>>> import numpy as np
>>> from numpy import linalg as LA
>>> np.set_printoptions(suppress=True, linewidth=120)
>>> M2 = np.array([[1, 1, 2], [1, 2, 2], [0, 2, 2]])
>>> A = np.block([[np.zeros((3, 3)), M2], [M2.T, np.zeros((3, 3))]])
>>> print(A)
[[0. 0. 0. 1. 1. 2.]
 [0. 0. 0. 1. 2. 2.]
 [0. 0. 0. 0. 2. 2.]
 [1. 1. 0. 0. 0. 0.]
 [1. 2. 2. 0. 0. 0.]
 [2. 2. 2. 0. 0. 0.]]
>>> O, evecs = LA.qr(A[:, :2])[0], LA.qr(A[:, 2:])[0]
>>> sig = LA.svd(O.T @ evecs, compute_uv=False)
>>> print((sig > 0.9).sum())
1
>>> print(round(float(LA.norm(O @ O.T - evecs @ evecs.T, 2)), 3))
1.0
>>> print(np.round(np.degrees(np.arccos(sig.clip(0, 1))), 3))
[18.435 90.   ]
>>> print(sig.round(3) + 0)
[0.949 0.   ]
>>> print(np.round(LA.matrix_power(A, 3), 3))
[[ 0.  0.  0. 13. 32. 38.]
 [ 0.  0.  0. 16. 41. 48.]
 [ 0.  0.  0. 14. 38. 44.]
 [13. 16. 14.  0.  0.  0.]
 [32. 41. 38.  0.  0.  0.]
 [38. 48. 44.  0.  0.  0.]]
>>> print(np.allclose(A, A.T))
True
>>> print((A + A.T) / 2)
[[0. 0. 0. 1. 1. 2.]
 [0. 0. 0. 1. 2. 2.]
 [0. 0. 0. 0. 2. 2.]
 [1. 1. 0. 0. 0. 0.]
 [1. 2. 2. 0. 0. 0.]
 [2. 2. 2. 0. 0. 0.]]
>>> print(A @ A)
[[ 6.  7.  6.  0.  0.  0.]
 [ 7.  9.  8.  0.  0.  0.]
 [ 6.  8.  8.  0.  0.  0.]
 [ 0.  0.  0.  2.  3.  4.]
 [ 0.  0.  0.  3.  9. 10.]
 [ 0.  0.  0.  4. 10. 12.]]
>>> M2 = LA.inv(A)
>>> print(np.allclose(M2, A.T))
False
>>> print(np.round(LA.inv(M2), 3))
[[-0. -0. -0.  1.  1.  2.]
 [ 0.  0.  0.  1.  2.  2.]
 [ 0.  0.  0.  0.  2.  2.]
 [ 1.  1.  0.  0.  0.  0.]
 [ 1.  2.  2. -0. -0. -0.]
 [ 2.  2.  2.  0.  0.  0.]]
>>> print(M2)
[[ 0.   0.   0.   0.  -1.   1. ]
 [ 0.   0.   0.   1.   1.  -1. ]
 [-0.  -0.  -0.  -1.  -0.   0.5]
 [ 0.   1.  -1.   0.   0.   0. ]
 [-1.   1.   0.   0.   0.   0. ]
 [ 1.  -1.   0.5  0.   0.   0. ]]
>>> print((np.abs(M2) > 1e-9).astype(int))
[[0 0 0 0 1 1]
 [0 0 0 1 1 1]
 [0 0 0 1 0 1]
 [0 1 1 0 0 0]
 [1 1 0 0 0 0]
 [1 1 1 0 0 0]]
>>> print(round(float(LA.det(A) * LA.det(M2)), 3))
1.0
>>> X = np.array([[2.0, -4.0, 0.0, 0.0, 0.0, 0.0, 0.0, 0.0],
...     [4.0, 4.0, 0.0, 0.0, 0.0, 0.0, 0.0, 0.0],
...     [0.0, 0.0, 7.0, 6.0, 4.0, 2.0, 2.0, 2.0],
...     [0.0, 0.0, 1.0, 5.0, 0.0, 2.0, 9.0, 9.0],
...     [0.0, 0.0, 6.0, 7.0, 5.0, 1.0, 3.0, 7.0],
...     [0.0, 0.0, 2.0, 8.0, 5.0, 8.0, 1.0, 6.0],
...     [0.0, 0.0, 3.0, 0.0, 3.0, 1.0, 3.0, 9.0],
...     [0.0, 0.0, 6.0, 8.0, 3.0, 1.0, 0.0, 2.0]])
>>> print(X)
[[ 2. -4.  0.  0.  0.  0.  0.  0.]
 [ 4.  4.  0.  0.  0.  0.  0.  0.]
 [ 0.  0.  7.  6.  4.  2.  2.  2.]
 [ 0.  0.  1.  5.  0.  2.  9.  9.]
 [ 0.  0.  6.  7.  5.  1.  3.  7.]
 [ 0.  0.  2.  8.  5.  8.  1.  6.]
 [ 0.  0.  3.  0.  3.  1.  3.  9.]
 [ 0.  0.  6.  8.  3.  1.  0.  2.]]
>>> u = np.array([-6, -6, 8, 5, 3, 5, -9, 6])
>>> M2 = X + np.outer(u, np.eye(8)[7])
>>> print(LA.matrix_rank(M2 - X))
1
>>> print(M2)
[[ 2. -4.  0.  0.  0.  0.  0. -6.]
 [ 4.  4.  0.  0.  0.  0.  0. -6.]
 [ 0.  0.  7.  6.  4.  2.  2. 10.]
 [ 0.  0.  1.  5.  0.  2.  9. 14.]
 [ 0.  0.  6.  7.  5.  1.  3. 10.]
 [ 0.  0.  2.  8.  5.  8.  1. 11.]
 [ 0.  0.  3.  0.  3.  1.  3.  0.]
 [ 0.  0.  6.  8.  3.  1.  0.  8.]]
>>> M2 = np.array([[-1, 0, 2], [-1, 0, -1], [-2, 2, -2]])
>>> W2 = np.array([[2, 2, 0], [-3, 0, 1], [1, -3, -3]])
>>> M = np.block([[M2, np.zeros((3, 3))], [np.zeros((3, 3)), W2]])
>>> print(M)
[[-1.  0.  2.  0.  0.  0.]
 [-1.  0. -1.  0.  0.  0.]
 [-2.  2. -2.  0.  0.  0.]
 [ 0.  0.  0.  2.  2.  0.]
 [ 0.  0.  0. -3.  0.  1.]
 [ 0.  0.  0.  1. -3. -3.]]
>>> def softmax(z):
...     e = np.exp(z - z.max(axis=-1, keepdims=True))
...     return e / e.sum(axis=-1, keepdims=True)
... 
>>> print(np.round(softmax(M[0]), 3))
[0.031 0.085 0.628 0.085 0.085 0.085]
>>> print(np.round(softmax(M[0] + -2), 3))
[0.031 0.085 0.628 0.085 0.085 0.085]
>>> att = M @ M.T / np.sqrt(6)
>>> print(np.round(softmax(att)[0] @ M, 3) + 0)
[-0.783  0.075  1.173  0.    -0.085 -0.169]
>>> print(np.round(softmax(att + np.triu(np.full(att.shape, -np.inf), 1)), 3) + 0)
[[1.    0.    0.    0.    0.    0.   ]
 [0.227 0.773 0.    0.    0.    0.   ]
 [0.003 0.037 0.96  0.    0.    0.   ]
 [0.034 0.034 0.034 0.897 0.    0.   ]
 [0.016 0.016 0.016 0.001 0.951 0.   ]
 [0.    0.    0.    0.    0.    0.999]]
>>> print(M @ M)
[[-3.  4. -6.  0.  0.  0.]
 [ 3. -2.  0.  0.  0.  0.]
 [ 4. -4. -2.  0.  0.  0.]
 [ 0.  0.  0. -2.  4.  2.]
 [ 0.  0.  0. -5. -9. -3.]
 [ 0.  0.  0.  8. 11.  6.]]
>>> print((M != 0).astype(int))
[[1 0 1 0 0 0]
 [1 0 1 0 0 0]
 [1 1 1 0 0 0]
 [0 0 0 1 1 0]
 [0 0 0 1 0 1]
 [0 0 0 1 1 1]]
>>> print(np.round(np.sort(LA.eigvals(M).real), 3))
[-2.  -1.  -1.  -1.   0.5  0.5]
>>> print((LA.matrix_power((M != 0) + (M.T != 0) + np.eye(6), 6) > 0).astype(int))
[[1 1 1 0 0 0]
 [1 1 1 0 0 0]
 [1 1 1 0 0 0]
 [0 0 0 1 1 1]
 [0 0 0 1 1 1]
 [0 0 0 1 1 1]]
>>> rng = np.random.default_rng(33)
>>> lab = rng.permutation(6)
>>> print(lab)
[4 1 0 5 3 2]
>>> M2 = M[lab][:, lab]
>>> print(np.diag(M2))
[ 0.  0. -1. -3.  2. -2.]
>>> print(M2)
[[ 0.  0.  0.  1. -3.  0.]
 [ 0.  0. -1.  0.  0. -1.]
 [ 0.  0. -1.  0.  0.  2.]
 [-3.  0.  0. -3.  1.  0.]
 [ 2.  0.  0.  0.  2.  0.]
 [ 0.  2. -2.  0.  0. -2.]]
>>> print(np.allclose(M2, M))
False
>>> print((X - X.T) / 2)
[[ 0.  -4.   0.   0.   0.   0.   0.   0. ]
 [ 4.   0.   0.   0.   0.   0.   0.   0. ]
 [ 0.   0.   0.   2.5 -1.   0.  -0.5 -2. ]
 [ 0.   0.  -2.5  0.  -3.5 -3.   4.5  0.5]
 [ 0.   0.   1.   3.5  0.  -2.   0.   2. ]
 [ 0.   0.   0.   3.   2.   0.   0.   2.5]
 [ 0.   0.   0.5 -4.5  0.   0.   0.   4.5]
 [ 0.   0.   2.  -0.5 -2.  -2.5 -4.5  0. ]]
>>> print(np.round(np.sort(np.abs(LA.eigvals(X))), 3))
[ 2.317  2.317  4.899  4.899  5.507  6.061  6.061 23.756]
>>> print((X + X.T) / 2)
[[2.  0.  0.  0.  0.  0.  0.  0. ]
 [0.  4.  0.  0.  0.  0.  0.  0. ]
 [0.  0.  7.  3.5 5.  2.  2.5 4. ]
 [0.  0.  3.5 5.  3.5 5.  4.5 8.5]
 [0.  0.  5.  3.5 5.  3.  3.  5. ]
 [0.  0.  2.  5.  3.  8.  1.  3.5]
 [0.  0.  2.5 4.5 3.  1.  3.  4.5]
 [0.  0.  4.  8.5 5.  3.5 4.5 2. ]]
>>> print(np.allclose(X, X.T))
False
>>> print(np.round(LA.matrix_power(X, 2), 3))
[[-12. -24.   0.   0.   0.   0.   0.   0.]
 [ 24.   0.   0.   0.   0.   0.   0.   0.]
 [  0.   0. 101. 132.  70.  50.  88. 130.]
 [  0.   0.  97. 119.  68.  46.  76. 158.]
 [  0.   0. 132. 170.  84.  49. 100. 157.]
 [  0.   0. 107. 199.  94.  96. 102. 180.]
 [  0.   0. 104. 119.  68.  29.  25.  78.]
 [  0.   0.  82. 121.  50.  41.  94. 115.]]
>>> print(np.round(np.abs(LA.eigvals(X)).max(), 3))
23.756
>>> print(np.allclose(X @ X.T, X.T @ X))
False
